$ ipython --no-banner

In [1]: import numpy as np

In [2]: np.set_printoptions(precision=2, suppress=True, linewidth=160, sign=" ")

In [3]: tidy = lambda a: np.round(a, 2) + 0

In [4]: mat = np.loadtxt("m.csv", delimiter=",")

In [5]: print(mat)
[[ 0.6  0.   0.  -0.7  0.9 -0.4 -2.4 -1.2  1.4  0.3]
 [-1.3  0.5  0.7 -0.2  1.3  0.   0.8  1.5 -1.1 -0.1]
 [-1.4 -0.5  0.   0.9  1.1 -0.8 -1.4  0.6  0.7  0.3]
 [-1.4  2.1 -0.5  0.6 -2.   0.9  0.4  1.4  1.3 -0.8]
 [ 0.2  0.1  0.6  0.4 -0.1  0.9 -0.4  0.6 -2.   0.3]
 [-0.6  0.2  0.4  0.3  0.7  1.2  1.3 -0.6  0.4 -2.5]
 [ 1.7 -1.1  0.8  0.6  0.2 -1.2  1.7 -0.9 -1.  -0.5]
 [ 0.5  0.  -0.2 -0.9  0.2  0.6  0.3  1.8  1.4  0.6]]

In [6]: f, g = mat[5], mat[3]

In [7]: print(tidy(f @ f))
11.04

In [8]: print(tidy(f @ g))
3.12

In [9]: pr = (f @ g) / (f @ f) * f

In [10]: print(tidy(g - pr))
[-1.23  2.04 -0.61  0.52 -2.2   0.56  0.03  1.57  1.19 -0.09]

In [11]: print(tidy(pr))
[-0.17  0.06  0.11  0.08  0.2   0.34  0.37 -0.17  0.11 -0.71]

In [12]: print(tidy((g - pr) @ f))
0.0

In [13]: arr = np.load("mat.npy")

In [14]: print(arr)
[[-2  2 -1  0 -2 -2 -1]
 [-3  2 -2  2 -2 -2  2]
 [-2 -1  2  1 -2 -1  1]
 [ 0  3 -1  1  3  3  3]
 [ 3  1 -1 -3  1  1 -3]
 [ 2  2  3 -3 -1  1  3]
 [-2  1  1  3  3  0 -3]]

In [15]: Q, evecs = np.linalg.qr(arr[:, :3])[0], np.linalg.qr(arr[:, 3:])[0]

In [16]: sig = np.linalg.svd(Q.T @ evecs, compute_uv=False)

In [17]: print((sig > 0.9).sum())
1

In [18]: print(tidy(sig))
[ 1.    0.64  0.27]

In [19]: print(tidy(np.linalg.norm(Q @ Q.T - evecs @ evecs.T, 2)))
1.0

In [20]: x = np.array([0, 3, 3, 2, 1, 0, 0])

In [21]: rhs = arr @ x

In [22]: print(rhs)
[ 1  2  3 11 -5  8 15]

In [23]: print(tidy(np.linalg.solve(arr, 3 * rhs)))
[ 0.  9.  9.  6.  3.  0.  0.]

In [24]: print(tidy(np.linalg.solve(arr, arr[:, 5])))
[ 0.  0.  0.  0.  0.  1.  0.]

In [25]: print(arr @ arr)
[[ -8  -6  -9  12  -1  -3   8]
 [-10   2  -9  22  18   6   5]
 [ -7  -8   7  13   7   4   5]
 [  2  22   0  -3   8   4  -1]
 [  4   0  -5 -17 -24 -14  -2]
 [-23   0  10  13 -16 -20  -7]
 [ 14   6  -7 -12   3  13  14]]

In [26]: print((arr + arr.T) / 2)
[[-2.  -0.5 -1.5  0.   0.5  0.  -1.5]
 [-0.5  2.  -1.5  2.5 -0.5  0.   1.5]
 [-1.5 -1.5  2.   0.  -1.5  1.   1. ]
 [ 0.   2.5  0.   1.   0.   0.   3. ]
 [ 0.5 -0.5 -1.5  0.   1.   0.   0. ]
 [ 0.   0.   1.   0.   0.   1.   1.5]
 [-1.5  1.5  1.   3.   0.   1.5 -3. ]]

In [27]: print(np.trace(arr))
2

In [28]: print(tidy(np.linalg.det(arr)))
-852.0

In [29]: arr.inv()
---------------------------------------------------------------------------
AttributeError                            Traceback (most recent call last)
Cell In[29], line 1
----> 1 arr.inv()

AttributeError: 'numpy.ndarray' object has no attribute 'inv'

In [30]: print(np.linalg.matrix_power(arr, 3))
[[ 27  18 -10  27 108  69  -7]
 [ 88  94 -29 -40 127 115  20]
 [ 43  22  34 -14  73  73  13]
 [-36  54 -40   2 -56 -45  24]
 [-94 -92 -17  86 -65 -92 -24]
 [-48 -80 -21 110  48  39  81]
 [-25  54  22 -13 -30 -53 -57]]

In [31]: print(np.allclose(arr, arr.T))
False

In [32]: print(np.allclose(arr @ arr.T, arr.T @ arr))
False

In [33]: W0 = np.loadtxt("block16.csv", delimiter=",")

In [34]: print(W0)
[[ 0.13  0.07 -0.08  0.01 -0.19 -0.01 -0.1 ]
 [ 1.43  1.42  2.86 -0.08 -0.01  0.72  1.99]
 [-0.31 -0.33 -0.69  0.02 -0.13 -0.19 -0.45]
 [-0.7  -0.58 -1.16  0.04  0.01 -0.36 -0.87]
 [ 1.75  1.77  3.74  0.08  0.05  0.82  2.77]
 [-1.79 -1.6  -3.33  0.02 -0.02 -0.91 -2.73]
 [ 0.73  0.54  1.05 -0.12  0.16  0.32  0.79]
 [-2.28 -2.37 -4.65 -0.01  0.12 -1.1  -3.37]
 [ 1.72  1.74  3.65 -0.17  0.11  0.92  2.64]
 [ 1.16  1.04  2.45 -0.08 -0.05  0.75  1.76]
 [ 2.68  2.52  5.35 -0.06  0.15  1.24  3.98]
 [-1.87 -2.   -3.78 -0.03  0.1  -1.13 -2.85]
 [-2.02 -1.77 -3.59 -0.07  0.2  -0.93 -2.7 ]
 [ 0.33  0.38  0.83  0.13  0.07 -0.06  0.55]
 [-0.89 -0.9  -1.41 -0.09 -0.14 -0.31 -1.08]
 [-0.68 -0.64 -1.3  -0.14 -0.21 -0.4  -1.05]
 [-0.03  0.13  0.23 -0.05 -0.13  0.27  0.05]
 [ 0.27  0.1   0.19 -0.09  0.02 -0.02  0.24]
 [ 2.84  2.84  5.9  -0.03  0.16  1.4   4.42]
 [-3.91 -3.84 -7.75 -0.11  0.02 -1.99 -5.92]
 [-1.88 -1.86 -3.6   0.18  0.05 -0.88 -2.86]
 [ 5.09  4.97 10.16 -0.03  0.06  2.38  7.55]
 [ 1.46  1.35  2.74  0.06  0.    0.78  1.91]
 [ 1.04  0.97  1.85  0.02 -0.07  0.47  1.6 ]
 [ 1.11  1.03  2.17  0.06  0.03  0.46  1.77]
 [-1.6  -1.51 -3.47  0.3  -0.18 -0.68 -2.29]
 [ 0.11  0.01  0.    0.05 -0.04 -0.05  0.04]
 [-1.01 -0.89 -1.71  0.05  0.22 -0.45 -1.27]
 [ 3.34  3.27  6.63 -0.08  0.06  1.57  4.87]
 [-0.76 -0.85 -1.79  0.07 -0.03 -0.36 -1.22]
 [ 0.83  0.53  1.11  0.05  0.04  0.3   0.73]
 [ 3.72  3.89  7.83  0.12 -0.15  1.87  5.74]
 [ 3.91  4.23  8.37  0.05  0.15  1.86  6.28]
 [-1.94 -2.06 -3.84  0.01 -0.12 -0.85 -2.94]
 [-0.61 -0.56 -1.01  0.   -0.06 -0.13 -0.54]
 [-1.77 -1.51 -3.32  0.03  0.03 -0.82 -2.46]
 [-2.43 -2.47 -4.81  0.07 -0.09 -1.38 -3.52]
 [ 1.6   1.83  3.12 -0.02  0.12  0.79  2.35]
 [ 1.61  1.56  3.02 -0.02 -0.02  0.66  1.98]
 [-0.85 -0.72 -1.66  0.01 -0.02 -0.45 -1.23]
 [ 3.24  3.13  6.45 -0.09 -0.12  1.68  4.72]
 [ 1.25  1.12  2.53  0.05  0.03  0.58  1.71]
 [ 3.1   3.21  6.38 -0.08 -0.13  1.72  4.66]
 [-3.4  -3.29 -6.92  0.01  0.05 -1.72 -5.05]
 [ 1.55  1.67  3.09  0.15  0.17  0.73  2.44]
 [ 1.18  1.27  2.35 -0.01  0.    0.85  1.76]
 [-1.16 -1.12 -2.58 -0.11 -0.01 -0.54 -1.79]]

In [35]: rng = np.random.default_rng(26)

In [36]: z = rng.permutation(7)

In [37]: out = arr[:, z] * rng.choice([-1, 1], 7)

In [38]: print(out)
[[-2 -1 -1  0 -2  2 -2]
 [-3  2 -2 -2 -2  2 -2]
 [-2  1  2 -1 -1 -1 -2]
 [ 0  3 -1 -1  3  3  3]
 [ 3 -3 -1  3  1  1  1]
 [ 2  3  3  3  1  2 -1]
 [-2 -3  1 -3  0  1  3]]

In [39]: U, _, Vh = np.linalg.svd(arr.T @ out)

In [40]: print(z)
[ 0  6  2  3  5  1  4]

In [41]: Xc = (W0 - W0.mean(axis=0)) / W0.std(axis=0)

In [42]: print(Xc.std(axis=0))
[ 1.  1.  1.  1.  1.  1.  1.]

In [43]: print(np.argwhere(np.abs(Xc) > 2))
[[ 15   4]
 [ 19   0]
 [ 19   1]
 [ 19   2]
 [ 19   5]
 [ 19   6]
 [ 20   3]
 [ 21   0]
 [ 21   1]
 [ 21   2]
 [ 21   5]
 [ 21   6]
 [ 25   3]]

In [44]: c = np.linalg.lstsq(np.delete(Xc, 2, axis=1), Xc[:, 2])[0]

In [45]: print(np.abs(c).argmax())
5

In [46]: print(tidy(c))
[ 0.15  0.26 -0.01  0.    0.01  0.58]

In [47]: print(tidy(1 - np.var(Xc[:, 2] - np.delete(Xc, 2, axis=1) @ c)))
1.0

In [48]: K = np.loadtxt("data.csv", delimiter=",")

In [49]: print(K)
[[-1.22  1.3  -0.7  -1.3  -2.1  -0.6   1.6   0.4 ]
 [-0.57 -0.2   1.4  -1.2   1.4  -0.3   0.7   0.6 ]
 [-1.39 -0.2   1.1  -0.3  -0.7  -0.7  -0.4   0.3 ]
 [ 1.41  0.2  -1.    1.6  -0.5   0.7   0.4  -0.7 ]
 [-2.59 -1.   -0.1  -0.7  -1.5  -1.3   0.    0.4 ]
 [ 0.63 -0.7  -1.1   0.3   0.    0.3   0.4  -1.2 ]
 [ 2.19  0.8   0.2   1.6  -0.7   1.1  -1.5   0.2 ]
 [-1.02 -1.6   0.7  -1.   -0.5  -0.5  -1.5  -0.6 ]
 [ 0.02 -0.7   0.9  -0.3   0.    0.    1.3  -0.6 ]
 [-0.18  0.3   1.5   0.1  -0.9  -0.1   0.5   0.5 ]]

In [50]: x = np.array([-3, -3, 1, 3, 3, 1, -1, 3])

In [51]: rhs = K @ x

In [52]: print(tidy(np.linalg.lstsq(K, rhs)[0]))
[-3. -3.  1.  3.  3.  1. -1.  3.]

In [53]: print(tidy(np.linalg.pinv(K) @ K))
[[ 1.  0.  0.  0.  0.  0.  0.  0.]
 [ 0.  1.  0.  0.  0.  0.  0.  0.]
 [ 0.  0.  1.  0.  0.  0.  0.  0.]
 [ 0.  0.  0.  1.  0.  0.  0.  0.]
 [ 0.  0.  0.  0.  1.  0.  0.  0.]
 [ 0.  0.  0.  0.  0.  1.  0.  0.]
 [ 0.  0.  0.  0.  0.  0.  1.  0.]
 [ 0.  0.  0.  0.  0.  0.  0.  1.]]

In [54]: rhs = rhs + 0.3 * rng.normal(size=10)

In [55]: print(tidy(rhs))
[-12.23   5.52   3.73  -4.31   4.18  -3.28  -2.76   2.93  -1.08  -0.49]

In [56]: c, *_ = np.linalg.lstsq(K, rhs)

In [57]: print(c.round())
[ 16.  -3.   1.   3.   3. -37.  -1.   3.]

In [58]: print(tidy(np.linalg.norm(rhs - K @ c)))
0.32

In [59]: print(tidy(K.T @ (rhs - K @ c)))
[ 0.  0.  0.  0.  0.  0.  0.  0.]

In [60]: print(tidy(c))
[ 15.95  -2.78   0.85   2.83   2.99 -36.94  -1.23   2.99]

In [61]: print([round(float(np.linalg.norm(np.linalg.solve(K.T @ K + lam * np.eye(8), K.T @ rhs))), 2) for lam in (0, 1, 10, 100)])
[40.68, 4.83, 2.36, 0.5]

In [62]: U, sig, Vh = np.linalg.svd(K)

In [63]: print(tidy(sig))
[ 5.97  3.74  3.23  2.92  2.05  1.27  0.42  0.01]

In [64]: print(np.argmax(sig[:-1] / (sig[1:] + 1e-6)) + 1)
7

In [65]: out = U[:, :7] @ np.diag(sig[:7]) @ Vh[:7]

In [66]: print(tidy(np.linalg.norm(K - out, 2)), tidy(sig[7]))
0.01 0.01

In [67]: print(tidy(np.linalg.norm(K - out) / np.linalg.norm(K)))
0.0

In [68]: out = np.c_[K[:, :6] @ np.array([[3, -7, 6, 8, -3, 9],
    ...:     [7, -1, -5, -1, 1, -2],
    ...:     [-8, 1, -4, 8, -5, 3],
    ...:     [6, 1, -6, -9, 1, -9],
    ...:     [-2, 5, -4, 9, -6, 9],
    ...:     [-7, 7, 3, -7, -4, 5]]), np.array([1, 4, 2, 0, 3, 4, 7, 3, 9, 0])]

In [69]: print(tidy(out))
[[ 11.64  -9.46   3.38 -19.66  22.16 -25.88   1.  ]
 [-22.21   9.29  -7.32  32.34 -13.89  21.37   4.  ]
 [ -9.87   2.33  -9.24  -0.82   5.17 -15.91   2.  ]
 [ 19.33  -7.07   5.96 -20.72   2.77  -6.11   0.  ]
 [ -6.07   1.73  -3.84 -18.62  20.77 -35.31   3.  ]
 [  5.49  -2.41  10.78  -7.86   2.01   2.57   4.  ]
 [ 13.87 -10.13   4.84 -10.08  -5.37   3.51   7.  ]
 [-21.36   2.44   5.58   7.04   1.96  -1.88   3.  ]
 [-13.84   1.16   1.82  10.76  -5.56   6.98   9.  ]
 [ -7.34  -2.64  -5.88   1.96  -0.76  -7.22   0.  ]]

In [70]: print(np.linalg.matrix_rank(out))
7

In [71]: print(tidy(np.linalg.norm(out - K @ np.linalg.lstsq(K, out)[0], axis=0)))
[ 0.    0.    0.    0.    0.    0.    7.73]
